>>> import numpy as np
>>> np.set_printoptions(precision=3, suppress=True, linewidth=140)
>>> def rnd(a):
...     return np.round(a, 3) + 0
... 
>>> data = np.load("mat.npy")
>>> data
array([[3, 0, 0, 0, 0, 0],
       [2, 3, 0, 0, 0, 0],
       [0, 0, 3, 0, 0, 0],
       [0, 3, 3, 2, 0, 0],
       [2, 3, 1, 0, 1, 0],
       [2, 0, 1, 0, 1, 0]])
>>> gram = data.T @ data
>>> rnd(np.linalg.eigvalsh(gram)[::-1])
array([44.679, 17.914,  8.915,  1.626,  0.866,  0.   ])
>>> (data @ data.T).shape
(6, 6)
>>> np.linalg.matrix_rank(gram)
np.int64(5)
>>> gram
array([[21, 12,  4,  0,  4,  0],
       [12, 27, 12,  6,  3,  0],
       [ 4, 12, 20,  6,  2,  0],
       [ 0,  6,  6,  4,  0,  0],
       [ 4,  3,  2,  0,  2,  0],
       [ 0,  0,  0,  0,  0,  0]])
>>> np.diag(gram)
array([21, 27, 20,  4,  2,  0])
>>> np.linalg.lstsq(gram[:-1].T, gram[-1])[2]
np.int32(5)
>>> np.allclose(gram[:-1].T @ np.linalg.lstsq(gram[:-1].T, gram[-1])[0], gram[-1])
True
>>> other = data / np.sqrt((data ** 2).mean(axis=1, keepdims=True))
>>> rnd(np.linalg.norm(other, axis=1))
array([2.449, 2.449, 2.449, 2.449, 2.449, 2.449])
>>> np.linalg.matrix_rank(other) == np.linalg.matrix_rank(data)
np.True_
>>> np.linalg.matrix_rank(data - data.mean(axis=1, keepdims=True))
np.int64(5)
>>> J = np.load("data.npy")
>>> J
array([[1.   , 0.9  , 0.81 , 0.729, 0.656, 0.59 , 0.531, 0.478],
       [0.9  , 1.   , 0.9  , 0.81 , 0.729, 0.656, 0.59 , 0.531],
       [0.81 , 0.9  , 1.   , 0.9  , 0.81 , 0.729, 0.656, 0.59 ],
       [0.729, 0.81 , 0.9  , 1.   , 0.9  , 0.81 , 0.729, 0.656],
       [0.656, 0.729, 0.81 , 0.9  , 1.   , 0.9  , 0.81 , 0.729],
       [0.59 , 0.656, 0.729, 0.81 , 0.9  , 1.   , 0.9  , 0.81 ],
       [0.531, 0.59 , 0.656, 0.729, 0.81 , 0.9  , 1.   , 0.9  ],
       [0.478, 0.531, 0.59 , 0.656, 0.729, 0.81 , 0.9  , 1.   ]])
>>> t3 = np.stack([J, 4 * J, J[::-1]])
>>> np.linalg.matrix_rank(t3)
array([8, 8, 8])
>>> rnd(np.linalg.det(t3))
array([0.   , 0.586, 0.   ])
>>> rnd(np.einsum("bij,cij->bc", t3, t3))
array([[ 39.644, 158.575,  37.539],
       [158.575, 634.299, 150.157],
       [ 37.539, 150.157,  39.644]])
>>> np.linalg.matrix_rank(t3.reshape(3, -1))
np.int64(2)
